% python3 -q
>>> import numpy as np
>>> from numpy import linalg as LA
>>> np.set_printoptions(precision=2, suppress=True, linewidth=120, sign=" ")
>>> B = np.array([[-3, -1], [1, -1], [-1, -3]])
>>> mat = np.tile(B, (2, 3))
>>> mat
array([[-3, -1, -3, -1, -3, -1],
       [ 1, -1,  1, -1,  1, -1],
       [-1, -3, -1, -3, -1, -3],
       [-3, -1, -3, -1, -3, -1],
       [ 1, -1,  1, -1,  1, -1],
       [-1, -3, -1, -3, -1, -3]])
>>> # column 2 repeats column 0
>>> rng = np.random.default_rng(266)
>>> B = mat + rng.integers(-2, 3, (6, 2)) @ rng.integers(-2, 3, (2, 6))
>>> B
array([[-3,  0, -7, -3, -3,  1],
       [ 5,  1, -3, -5,  3, -1],
       [ 1, -4,  5, -1,  0, -7],
       [-1,  1, -9, -5, -2,  1],
       [-1, -1, -1, -1,  0,  1],
       [-7, -5,  1,  1, -4, -1]])
>>> B - mat
array([[ 0,  1, -4, -2,  0,  2],
       [ 4,  2, -4, -4,  2,  0],
       [ 2, -1,  6,  2,  1, -4],
       [ 2,  2, -6, -4,  1,  2],
       [-2,  0, -2,  0, -1,  2],
       [-6, -2,  2,  4, -3,  2]])
>>> LA.cond(B) > 100
np.True_
>>> LA.matrix_rank(B, rtol=0.1)
np.int64(4)
>>> print(round(LA.norm(mat[4], 1), 2), round(LA.norm(mat[4], np.inf), 2))
6.0 1.0
>>> mat[4] @ mat[5]
np.int64(6)
>>> LA.norm(mat, axis=1)
array([ 5.48,  2.45,  5.48,  5.48,  2.45,  5.48])
>>> Uu, sv, vt = LA.svd(mat)
>>> sv.round(2) + 0
array([ 9.8,  6. ,  0. ,  0. ,  0. ,  0. ])
>>> B = Uu[:, :2] @ np.diag(sv[:2]) @ vt[:2]
>>> LA.matrix_rank(mat, rtol=0.05)
np.int64(2)
>>> print(B)
[[-3. -1. -3. -1. -3. -1.]
 [ 1. -1.  1. -1.  1. -1.]
 [-1. -3. -1. -3. -1. -3.]
 [-3. -1. -3. -1. -3. -1.]
 [ 1. -1.  1. -1.  1. -1.]
 [-1. -3. -1. -3. -1. -3.]]
>>> print(round(LA.norm(mat - B, 2), 2), np.round(sv[2], 2))
0.0 0.0
>>> round(LA.norm(mat - B) / LA.norm(mat), 2)
np.float64(0.0)
>>> feats = np.load("block12.npy")
>>> feats
array([[ 0,  1,  0,  1],
       [ 2, -2,  2, -2],
       [ 0,  1,  0,  1],
       [ 2, -2,  2, -2]])
>>> # rank 2
>>> r = LA.matrix_rank(feats)
>>> print(r)
2
>>> ns = LA.svd(feats)[2][r:].T
>>> np.round(feats @ ns, 2) + 0
array([[ 0.,  0.],
       [ 0.,  0.],
       [ 0.,  0.],
       [ 0.,  0.]])
>>> LA.matrix_rank(feats.T @ feats), LA.matrix_rank(feats @ feats.T)
(np.int64(2), np.int64(2))
>>> [int(LA.matrix_rank(np.delete(feats, i, axis=0))) for i in range(4)]
[2, 2, 2, 2]
>>> ns.shape
(4, 2)
>>> [int(LA.matrix_rank(feats[:i])) for i in range(1, len(feats) + 1)]
[1, 2, 2, 2]
>>> print(np.round(np.abs(LA.eigvals(feats)).max(), 2))
5.46
>>> (feats + feats.T) / 2
array([[ 0. ,  1.5,  0. ,  1.5],
       [ 1.5, -2. ,  1.5, -2. ],
       [ 0. ,  1.5,  0. ,  1.5],
       [ 1.5, -2. ,  1.5, -2. ]])
>>> np.allclose(feats @ feats.T, feats.T @ feats)
False
>>> proj = np.triu(np.array([[2, 0, 0, -2], [3, 3, -1, -3], [3, 1, 2, 3], [1, -2, 2, -3]]), 1) + np.eye(4)
>>> B = proj @ feats @ LA.inv(proj)
>>> np.round(np.poly(B), 2) + 0
array([ 1.,  4., -8.,  0.,  0.])
>>> round(float(LA.det(B)), 2)
0.0
>>> LA.matrix_rank(B)
np.int64(2)
>>> np.trace(B), np.trace(feats)
(np.float64(-4.0), np.int64(-4))
>>> w1 = np.array([[6, 6, 5, 8], [0, 5, 5, 2], [7, 0, 1, 8], [9, 8, 6, 7]])
>>> beta = np.array([2, 1, 4, -2])
>>> act = np.maximum(feats @ w1 + beta, 0)
>>> LA.matrix_rank(act)
np.int64(2)
>>> (act > 0).astype(int)
array([[ 1,  1,  1,  1],
       [ 1,  0,  0,  1],
       [ 1,  1,  1,  1],
       [ 1,  0,  0,  1]])
>>> (act > 0).mean(axis=0)
array([ 1. ,  0.5,  0.5,  1. ])
>>> basis = np.array([[-2, 4, -1], [2, 5, 1], [4, -2, -4], [3, 2, 1]])
>>> w1 @ basis
array([[ 44,  60, -12],
       [ 36,  19, -13],
       [ 14,  42,  -3],
       [ 43,  78, -18]])
>>> (act @ basis).round(6).argmax(axis=1)
array([ 1,  1,  1,  1])
>>> Uu, sv, vt = LA.svd(feats)
>>> V = vt[:(sv > 1e-8).sum()]
>>> x = feats[3] + 3 * feats[1] + rng.integers(2) * np.eye(4)[3]
>>> x
array([ 8., -8.,  8., -7.])
>>> np.allclose(V.T @ V @ x, x)
False
>>> np.diag(V.T @ V)
array([ 0.5,  0.5,  0.5,  0.5])
>>> np.round(V.T @ V, 2) + 0
array([[ 0.5,  0. ,  0.5,  0. ],
       [ 0. ,  0.5,  0. ,  0.5],
       [ 0.5,  0. ,  0.5,  0. ],
       [ 0. ,  0.5,  0. ,  0.5]])
>>> np.round(LA.norm(x - V.T @ V @ x), 2)
np.float64(0.71)
>>> t = rng.uniform(0, 2 * np.pi, 51)
>>> q, _ = LA.qr(np.array([[-0.1, 0.8],
...     [0.6, -0.4],
...     [0.1, 0.3],
...     [-1.4, 0.8],
...     [-0.2, -1.2],
...     [-0.8, 1.5],
...     [-0.8, -0.4],
...     [0.4, 1.2],
...     [-1.4, 1.2],
...     [-0.4, 0.4]]))
>>> J = 20 * np.c_[np.cos(t), np.sin(t)] @ q.T
>>> J
array([[  1.52,  -4.94,  -0.48,  11.4 ,   0.39,   7.5 ,   5.71,  -1.91,  11.78,   3.42],
       [  3.87,   2.9 ,   2.66,  -7.55,  -8.89,   1.88,  -9.41,  10.65,  -5.17,  -1.14],
       [ -5.9 ,   1.08,  -2.68,  -1.47,  10.04,  -8.97,   5.85, -10.72,  -4.59,  -1.76],
       [  1.21,  -4.94,  -0.63,  11.46,   0.95,   7.09,   6.1 ,  -2.53,  11.67,   3.36],
       [  5.06,  -3.43,   1.68,   7.18,  -7.03,  10.49,  -1.15,   6.7 ,   9.63,   3.1 ],
       [  1.91,  -4.92,  -0.27,  11.28,  -0.35,   8.  ,   5.17,  -1.09,  11.87,   3.48],
       [  5.77,  -2.1 ,   2.36,   3.91,  -9.16,   9.94,  -4.1 ,   9.44,   6.87,   2.38],
       [ -2.72,   4.79,  -0.16, -10.82,   1.9 ,  -8.92,  -3.94,  -0.65, -11.87,  -3.54],
       [  5.57,   0.54,   2.92,  -2.28, -10.47,   6.74,  -7.92,  11.67,   0.81,   0.67],
       [ -5.84,   0.41,  -2.82,   0.1 ,  10.35,  -8.15,   6.8 , -11.27,  -3.04,  -1.32],
       [  1.53,   4.36,   1.86, -10.58,  -5.56,  -2.84,  -8.69,   7.42,  -9.35,  -2.5 ],
       [ -5.32,  -1.08,  -2.93,   3.52,  10.35,  -5.81,   8.44, -11.71,   0.52,  -0.28],
       [  5.9 ,  -1.07,   2.68,   1.46, -10.04,   8.97,  -5.85,  10.73,   4.58,   1.75],
       [  5.05,   1.54,   2.91,  -4.56, -10.15,   4.94,  -8.8 ,  11.63,  -1.67,  -0.06],
       [  3.09,   3.51,   2.43,  -8.87,  -7.86,   0.16,  -9.37,   9.7 ,  -6.86,  -1.67],
       [  5.01,   1.59,   2.9 ,  -4.67, -10.12,   4.83,  -8.84,  11.61,  -1.79,  -0.1 ],
       [ -2.7 ,   4.79,  -0.15, -10.84,   1.85,  -8.89,  -3.98,  -0.6 , -11.88,  -3.54],
       [  3.65,   3.09,   2.6 ,  -7.97,  -8.61,   1.37,  -9.42,  10.39,  -5.69,  -1.3 ],
       [  0.27,   4.76,   1.33, -11.3 ,  -3.52,  -4.94,  -7.7 ,   5.3 , -10.72,  -2.98],
       [ -1.46,   4.94,   0.5 , -11.41,  -0.49,  -7.43,  -5.78,   2.02, -11.76,  -3.41],
       [  4.63,  -3.86,   1.35,   8.28,  -5.97,  10.4 ,   0.07,   5.41,  10.45,   3.3 ],
       [  0.42,  -4.88,  -1.01,  11.46,   2.35,   5.99,   7.01,  -4.05,  11.25,   3.18],
       [  0.83,   4.61,   1.57, -11.05,  -4.45,  -4.03,  -8.18,   6.28, -10.17,  -2.78],
       [  3.4 ,  -4.58,   0.56,  10.2 ,  -3.27,   9.58,   2.75,   2.23,  11.64,   3.53],
       [ -5.78,   2.06,  -2.37,  -3.82,   9.2 ,  -9.91,   4.17,  -9.5 ,  -6.78,  -2.36],
       [ -5.29,  -1.12,  -2.93,   3.62,  10.34,  -5.73,   8.47, -11.71,   0.63,  -0.25],
       [  1.97,   4.17,   2.03, -10.2 ,  -6.23,  -2.04,  -8.95,   8.11,  -8.75,  -2.29],
       [ -0.97,   4.93,   0.75, -11.48,  -1.37,  -6.78,  -6.38,   2.98, -11.57,  -3.32],
       [ -5.9 ,   1.09,  -2.68,  -1.5 ,  10.04,  -8.99,   5.83, -10.71,  -4.61,  -1.76],
       [ -4.04,   4.27,  -0.95,  -9.36,   4.63, -10.09,  -1.45,  -3.82, -11.18,  -3.45],
       [  2.77,   3.73,   2.32,  -9.32,  -7.4 ,  -0.51,  -9.28,   9.26,  -7.47,  -1.87],
       [  4.91,   1.73,   2.89,  -4.99, -10.04,   4.55,  -8.93,  11.56,  -2.15,  -0.21],
       [ -4.96,   3.55,  -1.59,  -7.49,   6.75, -10.49,   0.82,  -6.36,  -9.87,  -3.16],
       [  2.06,  -4.9 ,  -0.19,  11.21,  -0.63,   8.18,   4.95,  -0.78,  11.89,   3.49],
       [ -4.64,   3.85,  -1.36,  -8.26,   5.99, -10.41,  -0.05,  -5.43, -10.44,  -3.29],
       [  1.49,  -4.94,  -0.49,  11.41,   0.43,   7.47,   5.74,  -1.96,  11.77,   3.42],
       [ -2.05,  -4.13,  -2.06,  10.13,   6.35,   1.89,   8.99,  -8.23,   8.63,   2.25],
       [ -3.55,   4.52,  -0.64, -10.04,   3.57,  -9.71,  -2.47,  -2.57, -11.56,  -3.52],
       [ -3.04,   4.7 ,  -0.34, -10.56,   2.54,  -9.24,  -3.4 ,  -1.38, -11.79,  -3.55],
       [ -4.08,  -2.7 ,  -2.72,   7.13,   9.14,  -2.38,   9.37, -10.87,   4.65,   0.98],
       [  4.46,   2.31,   2.81,  -6.27,  -9.57,   3.3 ,  -9.24,  11.22,  -3.63,  -0.66],
       [ -3.69,   4.46,  -0.73,  -9.86,   3.87,  -9.83,  -2.19,  -2.92, -11.47,  -3.51],
       [ -4.39,  -2.38,  -2.79,   6.43,   9.5 ,  -3.14,   9.27, -11.17,   3.81,   0.72],
       [  1.49,  -4.94,  -0.49,  11.41,   0.43,   7.47,   5.74,  -1.96,  11.77,   3.42],
       [ -0.12,   4.84,   1.15, -11.41,  -2.86,  -5.54,  -7.32,   4.6 , -11.04,  -3.1 ],
       [  4.64,  -3.85,   1.36,   8.26,  -5.99,  10.41,   0.05,   5.43,  10.44,   3.3 ],
       [  4.16,   2.63,   2.74,  -6.96,  -9.23,   2.56,  -9.35,  10.95,  -4.46,  -0.92],
       [  3.19,   3.45,   2.46,  -8.73,  -7.99,   0.36,  -9.39,   9.82,  -6.68,  -1.61],
       [ -5.65,   2.47,  -2.21,  -4.8 ,   8.7 , -10.19,   3.37,  -8.83,  -7.66,  -2.6 ],
       [  5.71,   0.14,   2.89,  -1.36, -10.46,   7.37,  -7.47,  11.55,   1.77,   0.95],
       [ -5.3 ,   3.12,  -1.87,  -6.42,   7.64, -10.46,   1.91,  -7.47,  -9.02,  -2.95]])
>>> cen = J - J.mean(axis=0)
>>> V = LA.svd(cen)[2][:2]
>>> B = cen - cen @ V.T @ V
>>> np.round(np.cov(cen @ V.T, rowvar=False), 2) + 0
array([[ 210.87,    0.  ],
       [   0.  ,  185.07]])
>>> np.round(B.std(axis=0), 2) + 0
array([ 0.,  0.,  0.,  0.,  0.,  0.,  0.,  0.,  0.,  0.])
>>> LA.norm(B, axis=1).round(6).argmax()
np.int64(0)
